% python3 -q
>>> import numpy as np
>>> np.set_printoptions(suppress=True, linewidth=120)
>>> tidy = lambda a: np.round(a, 1) + 0
>>> K = np.load("arr.npy")
>>> K
array([[ 0,  0,  0,  0, -7,  0],
       [ 2,  0,  1,  0,  0,  3],
       [ 0,  0, -6,  0,  1,  0],
       [ 0, -9,  0,  0,  0,  0],
       [ 0,  0,  0,  0,  2,  0],
       [ 0,  0, -1,  0,  3,  0],
       [ 0, -2,  2, -6,  0,  0],
       [ 0,  0,  0,  0,  0,  4]])
>>> x = np.array([2, -1, 3, -1, 3, -2])
>>> y = K @ x
>>> tidy(np.linalg.pinv(K) @ K)
array([[1., 0., 0., 0., 0., 0.],
       [0., 1., 0., 0., 0., 0.],
       [0., 0., 1., 0., 0., 0.],
       [0., 0., 0., 1., 0., 0.],
       [0., 0., 0., 0., 1., 0.],
       [0., 0., 0., 0., 0., 1.]])
>>> rng = np.random.default_rng(6342)
>>> y = y + 0.3 * rng.normal(size=8)
>>> tidy(y)
array([-21.1,   1.1, -14.6,   9.1,   6. ,   6. ,  14.2,  -7.6])
>>> c, *_ = np.linalg.lstsq(K, y)
>>> tidy(np.linalg.norm(y - K @ c))
np.float64(0.1)
>>> [round(float(np.linalg.norm(np.linalg.solve(K.T @ K + lam * np.eye(6), K.T @ y))), 2) for lam in (0, 1, 10, 100)]
[5.23, 4.87, 3.84, 1.53]
>>> M2 = np.c_[K[:, :3] @ np.array([[0, 0, 1], [1, 1, 1], [0, 1, 2]]), np.array([3, -3, -3, 1, 3, -3, 2, -1])]
>>> M2
array([[  0,   0,   0,   3],
       [  0,   1,   4,  -3],
       [  0,  -6, -12,  -3],
       [ -9,  -9,  -9,   1],
       [  0,   0,   0,   3],
       [  0,  -1,  -2,  -3],
       [ -2,   0,   2,   2],
       [  0,   0,   0,  -1]])
>>> tidy(np.linalg.lstsq(K, M2[:, 0])[0])
array([0., 1., 0., 0., 0., 0.])
>>> tidy(np.linalg.norm(M2 - K @ np.linalg.lstsq(K, M2)[0], axis=0))
array([0., 0., 0., 4.])
>>> X = np.loadtxt("block19.csv", delimiter=",")
>>> X
array([[ 1.,  0.,  0.,  0.,  0.,  0.,  0.,  0.,  0.,  0.,  0.,  0.],
       [ 0.,  1.,  0.,  0.,  0.,  0.,  0.,  0.,  0.,  0.,  0.,  0.],
       [ 0.,  0.,  1.,  0.,  0.,  0.,  0.,  0.,  0.,  0.,  0.,  0.],
       [ 0.,  0.,  0.,  0.,  0.,  0.,  0.,  0.,  0.,  0., -1.,  0.],
       [ 0.,  0.,  0.,  0.,  1.,  0.,  0.,  0.,  0.,  0.,  0.,  0.],
       [ 0.,  0.,  0.,  0.,  0.,  1.,  0.,  0.,  0.,  0.,  0.,  0.],
       [ 0.,  0.,  0.,  0.,  0.,  0.,  1.,  0.,  0.,  0.,  0.,  0.],
       [ 0.,  0.,  0.,  0.,  0.,  0.,  0.,  1.,  0.,  0.,  0.,  0.],
       [ 0.,  0.,  0.,  0.,  0.,  0.,  0.,  0.,  1.,  0.,  0.,  0.],
       [ 0.,  0.,  0.,  0.,  0.,  0.,  0.,  0.,  0.,  1.,  0.,  0.],
       [ 0.,  0.,  0.,  1.,  0.,  0.,  0.,  0.,  0.,  0.,  0.,  0.],
       [ 0.,  0.,  0.,  0.,  0.,  0.,  0.,  0.,  0.,  0.,  0.,  1.]])
>>> X @ X.T
array([[1., 0., 0., 0., 0., 0., 0., 0., 0., 0., 0., 0.],
       [0., 1., 0., 0., 0., 0., 0., 0., 0., 0., 0., 0.],
       [0., 0., 1., 0., 0., 0., 0., 0., 0., 0., 0., 0.],
       [0., 0., 0., 1., 0., 0., 0., 0., 0., 0., 0., 0.],
       [0., 0., 0., 0., 1., 0., 0., 0., 0., 0., 0., 0.],
       [0., 0., 0., 0., 0., 1., 0., 0., 0., 0., 0., 0.],
       [0., 0., 0., 0., 0., 0., 1., 0., 0., 0., 0., 0.],
       [0., 0., 0., 0., 0., 0., 0., 1., 0., 0., 0., 0.],
       [0., 0., 0., 0., 0., 0., 0., 0., 1., 0., 0., 0.],
       [0., 0., 0., 0., 0., 0., 0., 0., 0., 1., 0., 0.],
       [0., 0., 0., 0., 0., 0., 0., 0., 0., 0., 1., 0.],
       [0., 0., 0., 0., 0., 0., 0., 0., 0., 0., 0., 1.]])
>>> X.T @ X
array([[1., 0., 0., 0., 0., 0., 0., 0., 0., 0., 0., 0.],
       [0., 1., 0., 0., 0., 0., 0., 0., 0., 0., 0., 0.],
       [0., 0., 1., 0., 0., 0., 0., 0., 0., 0., 0., 0.],
       [0., 0., 0., 1., 0., 0., 0., 0., 0., 0., 0., 0.],
       [0., 0., 0., 0., 1., 0., 0., 0., 0., 0., 0., 0.],
       [0., 0., 0., 0., 0., 1., 0., 0., 0., 0., 0., 0.],
       [0., 0., 0., 0., 0., 0., 1., 0., 0., 0., 0., 0.],
       [0., 0., 0., 0., 0., 0., 0., 1., 0., 0., 0., 0.],
       [0., 0., 0., 0., 0., 0., 0., 0., 1., 0., 0., 0.],
       [0., 0., 0., 0., 0., 0., 0., 0., 0., 1., 0., 0.],
       [0., 0., 0., 0., 0., 0., 0., 0., 0., 0., 1., 0.],
       [0., 0., 0., 0., 0., 0., 0., 0., 0., 0., 0., 1.]])
